$ python3 -q
>>> import numpy as np
>>> np.set_printoptions(precision=2, suppress=True, linewidth=140, sign=" ")
>>> X = np.load("data.npy")
>>> X
array([[ 0.,  0.,  0.,  0.,  0.,  0.],
       [ 0.,  0.,  0.,  0.,  0.,  1.],
       [ 0.,  0.,  0.,  0.,  0., -1.],
       [ 0.,  0.,  0.,  0.,  0.,  0.],
       [ 0.,  0.,  0.,  0.,  0., -1.],
       [ 0.,  1., -1.,  0., -1.,  0.]])
>>> # column 3 repeats column 0
>>> evals, vecs = np.linalg.eigh(X)
>>> np.unique(evals.round(6) + 0, return_counts=True)[1]
array([ 1,  4,  1])
>>> np.round(vecs @ np.diag(evals) @ vecs.T, 2) + 0
array([[ 0.,  0.,  0.,  0.,  0.,  0.],
       [ 0.,  0.,  0.,  0.,  0.,  1.],
       [ 0.,  0.,  0.,  0.,  0., -1.],
       [ 0.,  0.,  0.,  0.,  0.,  0.],
       [ 0.,  0.,  0.,  0.,  0., -1.],
       [ 0.,  1., -1.,  0., -1.,  0.]])
>>> np.abs(vecs[:, -1])
array([ 0.  ,  0.41,  0.41,  0.  ,  0.41,  0.71])
>>> np.round(evals.sum(), 2), np.trace(X)
(np.float64(-0.0), np.float64(0.0))
>>> np.round(np.linalg.eigvalsh(X @ X), 2) + 0
array([ 0.,  0.,  0.,  0.,  3.,  3.])
>>> (evals > 1e-8).sum(), (evals < -1e-8).sum()
(np.int64(1), np.int64(1))
>>> np.linalg.svd(X, compute_uv=False)
array([ 1.73,  1.73,  0.  ,  0.  ,  0.  ,  0.  ])
>>> np.round(vecs.T @ vecs, 2) + 0
array([[ 1.,  0.,  0.,  0.,  0.,  0.],
       [ 0.,  1.,  0.,  0.,  0.,  0.],
       [ 0.,  0.,  1.,  0.,  0.,  0.],
       [ 0.,  0.,  0.,  1.,  0.,  0.],
       [ 0.,  0.,  0.,  0.,  1.,  0.],
       [ 0.,  0.,  0.,  0.,  0.,  1.]])
>>> np.linalg.eigvalsh(X + 2 * np.eye(6))
array([ 0.27,  2.  ,  2.  ,  2.  ,  2.  ,  3.73])
>>> np.round(vecs.T @ X @ vecs, 2) + 0
array([[-1.73,  0.  ,  0.  ,  0.  ,  0.  ,  0.  ],
       [ 0.  ,  0.  ,  0.  ,  0.  ,  0.  ,  0.  ],
       [ 0.  ,  0.  ,  0.  ,  0.  ,  0.  ,  0.  ],
       [ 0.  ,  0.  ,  0.  ,  0.  ,  0.  ,  0.  ],
       [ 0.  ,  0.  ,  0.  ,  0.  ,  0.  ,  0.  ],
       [ 0.  ,  0.  ,  0.  ,  0.  ,  0.  ,  1.73]])
>>> J = np.load("run2.npy")
>>> J
array([[ -6.23,  -1.4 ,   0.24],
       [  8.25,   1.75,   6.71],
       [  3.83,   7.13,   1.11],
       [ -4.62,   5.57,  -2.82],
       [  9.48,   3.73,   6.29],
       [-11.38,  -5.14,  -0.56],
       [  1.67,   7.64,  -0.41],
       [ -9.58,  -3.88,  -0.25],
       [ 11.18,   1.93,   8.29],
       [ -5.61,   5.38,  -3.28],
       [ -0.08,   1.59,   2.05],
       [ 23.11,  10.12,  10.42],
       [  8.18,   4.2 ,   5.28],
       [-10.65,   0.43,  -3.33],
       [ 17.53,   8.92,   7.92],
       [  0.07,   5.55,  -0.13],
       [ -4.1 ,  -2.36,   2.  ],
       [-10.39,   2.24,  -4.22],
       [  2.09,   1.99,   3.06],
       [  2.6 ,   8.73,  -0.5 ],
       [ 14.64,   7.25,   7.22],
       [ -0.22,   0.5 ,   2.59],
       [ -9.84,   2.  ,  -3.76],
       [ -4.05,  -1.42,   1.5 ],
       [ 16.52,   4.21,  10.03],
       [  0.84,   8.28,  -1.25],
       [  3.79,   1.28,   4.44],
       [ 11.43,   3.73,   7.4 ],
       [  1.48,  -0.87,   4.34],
       [  3.65,   6.68,   1.27],
       [-12.23,  -6.48,  -0.29],
       [ 11.13,   0.62,   9.01],
       [ -7.43,   3.68,  -3.35],
       [ -2.37,  -3.2 ,   3.47]])
>>> labels = J[:, 2] > np.median(J[:, 2])
>>> u = J[labels].mean(axis=0) - J[~labels].mean(axis=0)
>>> np.argsort(-np.abs(u).round(6), kind="stable")
array([ 0,  2,  1])
>>> labels.astype(int)
array([ 0,  1,  0,  0,  1,  0,  0,  0,  1,  0,  1,  1,  1,  0,  1,  0,  1,  0,  1,  0,  1,  1,  0,  0,  1,  0,  1,  1,  1,  0,  0,  1,  0,
        1])
>>> C2 = np.cov(J, rowvar=False)
>>> C2.shape
(3, 3)
>>> J.std(axis=0)
array([ 9.05,  4.16,  4.22])
>>> np.median(J, axis=0)
array([ 1.16,  2.12,  1.75])
>>> np.round(np.linalg.eigvalsh(C2)[::-1], 2) + 0
array([ 105.26,   15.36,    0.  ])
>>> np.argsort(-J.std(axis=0).round(6), kind="stable")
array([ 0,  2,  1])
>>> np.corrcoef(J.T)
array([[ 1.  ,  0.59,  0.89],
       [ 0.59,  1.  ,  0.16],
       [ 0.89,  0.16,  1.  ]])
>>> round(np.linalg.norm(J, 1), 2), round(np.linalg.norm(J, np.inf), 2)
(np.float64(250.25), np.float64(43.65))
>>> round(float(np.linalg.norm(J, 2)), 2)
61.5
>>> np.round(J[32] @ J[31], 2)
np.float64(-110.6)
>>> np.round(np.linalg.norm(J) ** 2 / np.linalg.norm(J, 2) ** 2, 2)
np.float64(1.19)
>>> np.round(np.linalg.norm(J, "nuc"), 2)
np.float64(97.52)
>>> round(np.linalg.norm(J[32] - J[31]), 2)
np.float64(22.51)
>>> K = np.array([[-0.6, 0.2, -0.8, -1.5, 1.1, 1.4, -0.7, 0.4],
...     [-1.5, 1.9, 1.4, -0.1, -0.5, 2.5, 0.8, 0.4],
...     [0.5, -1.2, -1.0, 0.9, -0.1, -0.3, 0.6, -0.9],
...     [1.8, -0.1, -0.1, -1.8, 0.7, 0.7, -0.1, -0.1],
...     [0.7, 1.2, -1.5, -0.2, 2.8, 1.0, -2.4, 0.6],
...     [0.1, -0.8, 1.1, -0.6, -1.0, -1.5, 0.4, 1.4],
...     [0.0, -0.5, -1.7, 1.8, -1.3, 0.5, -1.0, 0.2],
...     [1.2, 0.1, 0.7, -0.3, -0.9, -1.1, -0.5, 0.6]])
>>> K[:, 0] *= 5
>>> K
array([[-3. ,  0.2, -0.8, -1.5,  1.1,  1.4, -0.7,  0.4],
       [-7.5,  1.9,  1.4, -0.1, -0.5,  2.5,  0.8,  0.4],
       [ 2.5, -1.2, -1. ,  0.9, -0.1, -0.3,  0.6, -0.9],
       [ 9. , -0.1, -0.1, -1.8,  0.7,  0.7, -0.1, -0.1],
       [ 3.5,  1.2, -1.5, -0.2,  2.8,  1. , -2.4,  0.6],
       [ 0.5, -0.8,  1.1, -0.6, -1. , -1.5,  0.4,  1.4],
       [ 0. , -0.5, -1.7,  1.8, -1.3,  0.5, -1. ,  0.2],
       [ 6. ,  0.1,  0.7, -0.3, -0.9, -1.1, -0.5,  0.6]])
>>> rng = np.random.default_rng(47788)
>>> labels = rng.permutation(8)
>>> Y = K[:, labels] * rng.choice([-1, 1], 8)
>>> Y
array([[ 0.2,  1.1, -1.5, -0.8, -3. ,  0.7, -0.4,  1.4],
       [ 1.9, -0.5, -0.1,  1.4, -7.5, -0.8, -0.4,  2.5],
       [-1.2, -0.1,  0.9, -1. ,  2.5, -0.6,  0.9, -0.3],
       [-0.1,  0.7, -1.8, -0.1,  9. ,  0.1,  0.1,  0.7],
       [ 1.2,  2.8, -0.2, -1.5,  3.5,  2.4, -0.6,  1. ],
       [-0.8, -1. , -0.6,  1.1,  0.5, -0.4, -1.4, -1.5],
       [-0.5, -1.3,  1.8, -1.7,  0. ,  1. , -0.2,  0.5],
       [ 0.1, -0.9, -0.3,  0.7,  6. ,  0.5, -0.6, -1.1]])
>>> left, _, Vt = np.linalg.svd(K.T @ Y)
>>> np.round(left @ Vt, 2) + 0
array([[ 0.,  0.,  0.,  0.,  1.,  0.,  0.,  0.],
       [ 1.,  0.,  0.,  0.,  0.,  0.,  0.,  0.],
       [ 0.,  0.,  0.,  1.,  0.,  0.,  0.,  0.],
       [ 0.,  0.,  1.,  0.,  0.,  0.,  0.,  0.],
       [ 0.,  1.,  0.,  0.,  0.,  0.,  0.,  0.],
       [ 0.,  0.,  0.,  0.,  0.,  0.,  0.,  1.],
       [ 0.,  0.,  0.,  0.,  0., -1.,  0.,  0.],
       [ 0.,  0.,  0.,  0.,  0.,  0., -1.,  0.]])
>>> K.reshape(2, -1)
array([[-3. ,  0.2, -0.8, -1.5,  1.1,  1.4, -0.7,  0.4, -7.5,  1.9,  1.4, -0.1, -0.5,  2.5,  0.8,  0.4,  2.5, -1.2, -1. ,  0.9, -0.1,
        -0.3,  0.6, -0.9,  9. , -0.1, -0.1, -1.8,  0.7,  0.7, -0.1, -0.1],
       [ 3.5,  1.2, -1.5, -0.2,  2.8,  1. , -2.4,  0.6,  0.5, -0.8,  1.1, -0.6, -1. , -1.5,  0.4,  1.4,  0. , -0.5, -1.7,  1.8, -1.3,
         0.5, -1. ,  0.2,  6. ,  0.1,  0.7, -0.3, -0.9, -1.1, -0.5,  0.6]])
>>> K.reshape(-1, 2)
array([[-3. ,  0.2],
       [-0.8, -1.5],
       [ 1.1,  1.4],
       [-0.7,  0.4],
       [-7.5,  1.9],
       [ 1.4, -0.1],
       [-0.5,  2.5],
       [ 0.8,  0.4],
       [ 2.5, -1.2],
       [-1. ,  0.9],
       [-0.1, -0.3],
       [ 0.6, -0.9],
       [ 9. , -0.1],
       [-0.1, -1.8],
       [ 0.7,  0.7],
       [-0.1, -0.1],
       [ 3.5,  1.2],
       [-1.5, -0.2],
       [ 2.8,  1. ],
       [-2.4,  0.6],
       [ 0.5, -0.8],
       [ 1.1, -0.6],
       [-1. , -1.5],
       [ 0.4,  1.4],
       [ 0. , -0.5],
       [-1.7,  1.8],
       [-1.3,  0.5],
       [-1. ,  0.2],
       [ 6. ,  0.1],
       [ 0.7, -0.3],
       [-0.9, -1.1],
       [-0.5,  0.6]])
>>> T = K.reshape(8, 2, -1)
>>> T[:, 0]
array([[-3. ,  0.2, -0.8, -1.5],
       [-7.5,  1.9,  1.4, -0.1],
       [ 2.5, -1.2, -1. ,  0.9],
       [ 9. , -0.1, -0.1, -1.8],
       [ 3.5,  1.2, -1.5, -0.2],
       [ 0.5, -0.8,  1.1, -0.6],
       [ 0. , -0.5, -1.7,  1.8],
       [ 6. ,  0.1,  0.7, -0.3]])
>>> T.sum(axis=1)
array([[-1.9,  1.6, -1.5, -1.1],
       [-8. ,  4.4,  2.2,  0.3],
       [ 2.4, -1.5, -0.4,  0. ],
       [ 9.7,  0.6, -0.2, -1.9],
       [ 6.3,  2.2, -3.9,  0.4],
       [-0.5, -2.3,  1.5,  0.8],
       [-1.3,  0. , -2.7,  2. ],
       [ 5.1, -1. ,  0.2,  0.3]])
>>> Y = np.linalg.inv(K)
>>> np.round(np.linalg.slogdet(K)[0], 2)
np.float64(1.0)
>>> np.round(np.linalg.cond(K), 2)
np.float64(716.9)
>>> x0 = np.array([1, 2, 2, 1, 2, 1, 3, 0])
>>> rhs = K @ x0
>>> rhs
array([-4.2,  2.9,  0.3,  8.6,  2.1, -1.8, -7.7,  2.9])
>>> np.round(np.linalg.solve(K, -2 * rhs), 2) + 0
array([-2., -4., -4., -2., -4., -2., -6.,  0.])
>>> np.round(np.linalg.solve(K, rhs + K[:, 6]), 2) + 0
array([ 1.,  2.,  2.,  1.,  2.,  1.,  4.,  0.])
>>> np.round(np.linalg.solve(K.T, K[4]), 2) + 0
array([ 0.,  0.,  0.,  0.,  1.,  0.,  0.,  0.])
>>> np.round(np.linalg.solve(K, K[:, 2]), 2) + 0
array([ 0.,  0.,  1.,  0.,  0.,  0.,  0.,  0.])
>>> F = np.load("mat.npy")
>>> F
array([[ 1,  0,  0,  0,  0,  0],
       [ 0,  1,  0,  0,  0,  0],
       [ 0,  0,  0,  0,  0,  1],
       [ 0,  0,  0,  1,  0,  0],
       [ 0,  0,  1,  0,  0,  0],
       [ 0,  0,  0,  0,  1,  0]])
>>> (F != 0).astype(int)
array([[ 1,  0,  0,  0,  0,  0],
       [ 0,  1,  0,  0,  0,  0],
       [ 0,  0,  0,  0,  0,  1],
       [ 0,  0,  0,  1,  0,  0],
       [ 0,  0,  1,  0,  0,  0],
       [ 0,  0,  0,  0,  1,  0]])
>>> np.round(np.linalg.det(F), 2)
np.float64(1.0)
>>> Y = F / np.sqrt((F ** 2).mean(axis=1, keepdims=True))
>>> np.linalg.norm(Y, axis=1)
array([ 2.45,  2.45,  2.45,  2.45,  2.45,  2.45])
>>> np.linalg.matrix_rank(F - F.mean(axis=1, keepdims=True))
np.int64(5)
>>> Y[5]
array([ 0.  ,  0.  ,  0.  ,  0.  ,  2.45,  0.  ])
>>> round(float(np.abs(np.linalg.eigvals(F)).max()), 2)
1.0
>>> np.linalg.matrix_power(F, 4)
array([[ 1,  0,  0,  0,  0,  0],
       [ 0,  1,  0,  0,  0,  0],
       [ 0,  0,  0,  0,  0,  1],
       [ 0,  0,  0,  1,  0,  0],
       [ 0,  0,  1,  0,  0,  0],
       [ 0,  0,  0,  0,  1,  0]])
>>> mat = rng.normal(size=(18, 7))
>>> mat = 5 * mat / np.linalg.norm(mat, axis=1, keepdims=True)
>>> mat.round(2) + 0
array([[-2.98,  0.12, -1.21,  0.87, -0.9 ,  2.48,  2.63],
       [-1.89,  1.15, -4.27,  1.09, -0.61, -0.2 ,  0.5 ],
       [ 3.6 ,  2.38,  0.68, -1.21,  1.64, -0.7 ,  1.14],
       [-0.98, -1.28, -0.86, -3.02,  2.12, -2.46, -1.42],
       [-0.3 , -0.04,  1.63,  0.16,  0.15, -3.3 ,  3.37],
       [-0.33,  1.11,  3.69,  0.14, -2.15, -1.74,  1.54],
       [-0.23,  0.12, -1.27,  0.58, -2.28,  1.12, -4.07],
       [ 2.05,  2.56, -1.61, -3.  , -0.6 ,  0.68,  1.35],
       [ 1.97,  0.91, -0.59,  0.46, -1.53,  0.68, -4.11],
       [ 0.35,  1.7 ,  0.5 , -3.52,  2.64, -0.76,  1.32],
       [ 0.26,  2.5 ,  2.69, -0.96,  1.45, -0.25,  2.9 ],
       [-1.4 ,  0.2 ,  3.72,  0.  , -2.76, -0.87,  0.87],
       [ 1.15, -1.95, -2.  ,  2.05,  2.09,  2.32, -1.38],
       [-2.95, -3.19, -1.49,  0.41,  1.3 , -1.08,  0.95],
       [ 1.03,  3.53, -0.38, -0.3 , -1.78, -2.58, -1.18],
       [ 1.27, -1.21, -1.67,  0.37,  3.83,  0.84,  1.91],
       [-0.51,  2.09,  0.35,  3.07, -1.79, -0.26,  2.74],
       [ 2.57,  0.24,  1.63,  1.67, -1.6 , -1.75,  2.69]])
>>> Y = mat / np.linalg.norm(mat, axis=1, keepdims=True)
>>> C2 = Y @ Y.T
>>> np.round(np.degrees(np.arccos(np.clip(C2[17, 10], -1, 1))), 2)
np.float64(66.49)
>>> np.argwhere(np.triu(np.abs(C2) > 0.95, 1))
array([], shape=(0, 2), dtype=int64)
>>> C2[17]
array([-0.16, -0.28,  0.42, -0.49,  0.67,  0.65, -0.44,  0.07, -0.19, -0.12,  0.4 ,  0.43, -0.34, -0.31,  0.26, -0.06,  0.62,  1.  ])
>>> hat = mat @ np.linalg.solve(mat.T @ mat, mat.T)
>>> np.trace(hat)
np.float64(7.0)
>>> labels = mat[:, 3] > np.median(mat[:, 3])
>>> u = mat[labels].mean(axis=0) - mat[~labels].mean(axis=0)
>>> u
array([-0.65, -1.6 , -2.29,  2.48, -0.24,  1.79, -0.89])
>>> ((mat - mat.mean(axis=0)) @ u > 0).astype(int)
array([ 1,  1,  0,  0,  0,  0,  1,  0,  1,  0,  0,  0,  1,  1,  0,  1,  1,  0])
>>> labels.astype(int)
array([ 1,  1,  0,  0,  0,  0,  1,  0,  1,  0,  0,  0,  1,  1,  0,  1,  1,  1])
